$ python -q
>>> import numpy as np
>>> np.set_printoptions(precision=3, suppress=True, linewidth=140)
>>> K = np.loadtxt("dump.csv", delimiter=",")
>>> K
array([[  5.082, -13.197,  -7.861],
       [  4.589, -11.763,  -6.791],
       [  2.912,  -7.28 ,  -3.601],
       [  2.871,  -7.179,  -3.533],
       [  1.431,  -3.883,  -1.47 ],
       [  1.026,  -3.052,  -1.026],
       [  0.367,  -1.767,  -0.464],
       [  0.19 ,  -1.417,  -0.352],
       [ -0.125,  -0.447,  -0.152],
       [ -0.013,  -0.027,  -0.013],
       [  0.524,   0.807,   0.59 ],
       [  0.761,   1.147,   0.904],
       [  2.644,   4.303,   4.235],
       [  3.888,   6.869,   7.064],
       [  6.968,  14.646,  15.68 ],
       [  7.928,  17.441,  18.77 ]])
>>> Xc = (K - K.mean(axis=0)) / K.std(axis=0)
>>> Xc.std(axis=0)
array([1., 1., 1.])
>>> coef = np.linalg.lstsq(np.delete(Xc, 0, axis=1), Xc[:, 0])[0]
>>> np.round(1 - np.var(Xc[:, 0] - np.delete(Xc, 0, axis=1) @ coef), 3)
np.float64(0.884)
>>> np.abs(coef).argmax()
np.int64(1)
>>> coef
array([-4.065,  4.527])
>>> O, R = np.linalg.qr(K)
>>> O.shape, R.shape
((16, 3), (3, 3))
>>> np.round(abs(R[0, 0]), 3), round(np.linalg.norm(K[:, 0]), 3)
(np.float64(14.187), np.float64(14.187))
>>> print(round(np.trace(O @ O.T), 3))
3.0
>>> Xc = K - K.mean(axis=0)
>>> evecs = np.linalg.svd(Xc)[2][:2]
>>> Y = Xc - Xc @ evecs.T @ evecs
>>> print(np.linalg.norm(Y, axis=1).round(6).argmax())
12
>>> print(Y.std(axis=0))
[0.14  0.199 0.253]
>>> basis = K[[13, 4]].astype(float)
>>> for _ in range(5):
...     idx = np.linalg.norm(K[:, None] - basis, axis=-1).argmin(axis=1)
...     basis = np.array([K[idx == j].mean(axis=0) for j in range(2)])
... 
>>> idx
array([1, 1, 1, 1, 1, 1, 1, 1, 1, 1, 1, 1, 0, 0, 0, 0])
>>> basis[1] - basis[0]
array([ -3.722, -14.82 , -13.418])
>>> print(basis)
[[ 5.357 10.815 11.437]
 [ 1.635 -4.005 -1.981]]
>>> np.bincount(idx)
array([ 4, 12])
>>> f = np.array([-2, -2, 1, 2]) + 0.5
>>> A = np.eye(4) - 2 * np.outer(f, f) / (f @ f)
>>> A
array([[ 0.654, -0.346,  0.346,  0.577],
       [-0.346,  0.654,  0.346,  0.577],
       [ 0.346,  0.346,  0.654, -0.577],
       [ 0.577,  0.577, -0.577,  0.038]])
>>> # orthonormal columns
>>> Y = np.c_[K[:, :2] @ np.array([[4, -3], [9, 5]]), np.array([-3, -2, -5, 0, -1, 5, 1, 4, -2, 4, -4, 5, 1, -2, -1, -5])]
>>> print(Y)
[[-98.445 -81.231  -3.   ]
 [-87.511 -72.582  -2.   ]
 [-53.872 -45.136  -5.   ]
 [-53.127 -44.508   0.   ]
 [-29.223 -23.708  -1.   ]
 [-23.364 -18.338   5.   ]
 [-14.435  -9.936   1.   ]
 [-11.993  -7.655   4.   ]
 [ -4.523  -1.86   -2.   ]
 [ -0.295  -0.096   4.   ]
 [  9.359   2.463  -4.   ]
 [ 13.367   3.452   5.   ]
 [ 49.303  13.583   1.   ]
 [ 77.373  22.681  -2.   ]
 [159.686  52.326  -1.   ]
 [188.681  63.421  -5.   ]]
>>> np.round(np.linalg.lstsq(K, Y[:, 0])[0], 3) + 0
array([4., 9., 0.])
>>> np.linalg.matrix_rank(Y)
np.int64(3)
>>> np.round(np.linalg.norm(Y - K @ np.linalg.lstsq(K, Y)[0], axis=0), 3) + 0
array([ 0.   ,  0.   , 11.603])
